>>> import numpy as np
>>> np.set_printoptions(precision=2, suppress=True, linewidth=200, floatmode="fixed")
>>> tidy = lambda a: np.round(a, 2) + 0
>>> F = np.load("w.npy")
>>> print(F)
[[ 0  4 -3 -1]
 [ 4 -4  1  4]
 [ 0 -3  1 -1]
 [ 4 -2 -1 -5]]
>>> A2 = np.array([[-1, -1, -1], [3, 3, -3], [0, 2, 1], [0, 3, -2]])
>>> print(np.einsum("ik,kj->ji", F, A2))
[[ 12 -16  -9 -10]
 [  3  -2 -10 -27]
 [-13   1  12  11]]
>>> print(np.einsum("ij,ij->i", F, F))
[26 49 11 46]
>>> def softmax(z):
...     e = np.exp(z - z.max(axis=-1, keepdims=True))
...     return e / e.sum(axis=-1, keepdims=True)
... 
>>> print(tidy(softmax(10 * F[0])))
[0.00 1.00 0.00 0.00]
>>> print(tidy(softmax(F[0])))
[0.02 0.97 0.00 0.01]
>>> print(tidy(softmax(F).sum(axis=1)))
[1.00 1.00 1.00 1.00]
>>> print(tidy(softmax(F[0] + -2)))
[0.02 0.97 0.00 0.01]
>>> att = F @ F.T / np.sqrt(4)
>>> print(tidy(softmax(att)[0] @ F))
[ 0.00  4.00 -3.00 -1.00]
>>> print(tidy(softmax(att + np.triu(np.full(att.shape, -np.inf), 1))))
[[1.00 0.00 0.00 0.00]
 [0.00 1.00 0.00 0.00]
 [0.00 0.27 0.73 0.00]
 [0.00 0.00 0.00 1.00]]
>>> rng = np.random.default_rng(56436)
>>> th = rng.uniform(0, 2 * np.pi, 12)
>>> O, _ = np.linalg.qr(np.array([[-1.1, -0.6], [1.6, -0.6], [-1.7, 0.6]]))
>>> feats = 20 * np.c_[np.cos(th), np.sin(th)] @ O.T
>>> print(tidy(feats))
[[-10.15  11.77 -12.59]
 [-19.85   1.30  -2.08]
 [-15.94   8.08  -8.97]
 [ 16.59   8.06  -7.74]
 [-19.48   2.77  -3.59]
 [-17.08  -7.53   7.17]
 [  4.47  13.61 -13.95]
 [ -9.22 -12.49  12.61]
 [ 13.67  -9.88  10.75]
 [-17.58  -6.94   6.55]
 [-10.98 -11.80  11.84]
 [  0.98  13.88 -14.36]]
>>> # rank 2
>>> idx = feats[:, 0] > np.median(feats[:, 0])
>>> r0 = feats[idx].mean(axis=0) - feats[~idx].mean(axis=0)
>>> print(tidy((((feats - feats.mean(axis=0)) @ r0 > 0) == idx).mean()))
0.92
>>> print(tidy(r0))
[19.54  6.51 -6.03]
>>> print(idx.astype(int))
[1 0 0 1 0 0 1 1 1 0 0 1]
